$ ipython --no-banner

In [1]: import numpy as np

In [2]: from numpy import linalg as LA

In [3]: np.set_printoptions(suppress=True, linewidth=140)

In [4]: def rd(a):
   ...:     return np.round(a, 2) + 0
   ...: 

In [5]: X = np.array([[2, 1, -2], [1, 6, -5], [-2, -5, -2]])

In [6]: evals, V = LA.eigh(X)

In [7]: np.abs(V[:, -1]).round(6).argmax()
Out[7]: np.int64(1)

In [8]: rd(LA.svd(X, compute_uv=False))
Out[8]: array([8.87, 4.69, 1.83])

In [9]: rd(np.abs(V[:, -1]))
Out[9]: array([0.25, 0.86, 0.44])

In [10]: rd(V @ np.diag(evals) @ V.T)
Out[10]: 
array([[ 2.,  1., -2.],
       [ 1.,  6., -5.],
       [-2., -5., -2.]])

In [11]: rd(evals)
Out[11]: array([-4.69,  1.83,  8.87])

In [12]: Uu, sig, vt = LA.svd(X, full_matrices=False)

In [13]: np.abs(Uu[:, 0]).round(6).argmax()
Out[13]: np.int64(1)

In [14]: Uu.shape, sig.shape, vt.shape
Out[14]: ((3, 3), (3,), (3, 3))

In [15]: rd(np.cumsum(sig ** 2) / np.sum(sig ** 2))
Out[15]: array([0.76, 0.97, 1.  ])

In [16]: rd(sig / sig[0])
Out[16]: array([1.  , 0.53, 0.21])

In [17]: rd(np.abs(vt[0]))
Out[17]: array([0.25, 0.86, 0.44])

In [18]: np.allclose(Uu * sig @ vt, X)
Out[18]: True

In [19]: rd(sig)
Out[19]: array([8.87, 4.69, 1.83])

In [20]: rd(Uu.T @ X @ vt.T)
Out[20]: 
array([[8.87, 0.  , 0.  ],
       [0.  , 4.69, 0.  ],
       [0.  , 0.  , 1.83]])

In [21]: x = np.array([4, 6, -5])

In [22]: h = np.maximum(X @ x, 0)

In [23]: np.maximum(X @ (3 * x), 0)
Out[23]: array([ 72, 195,   0])

In [24]: np.tanh(X @ x)
Out[24]: array([ 1.,  1., -1.])

In [25]: X.T @ h
Out[25]: array([ 113,  414, -373])
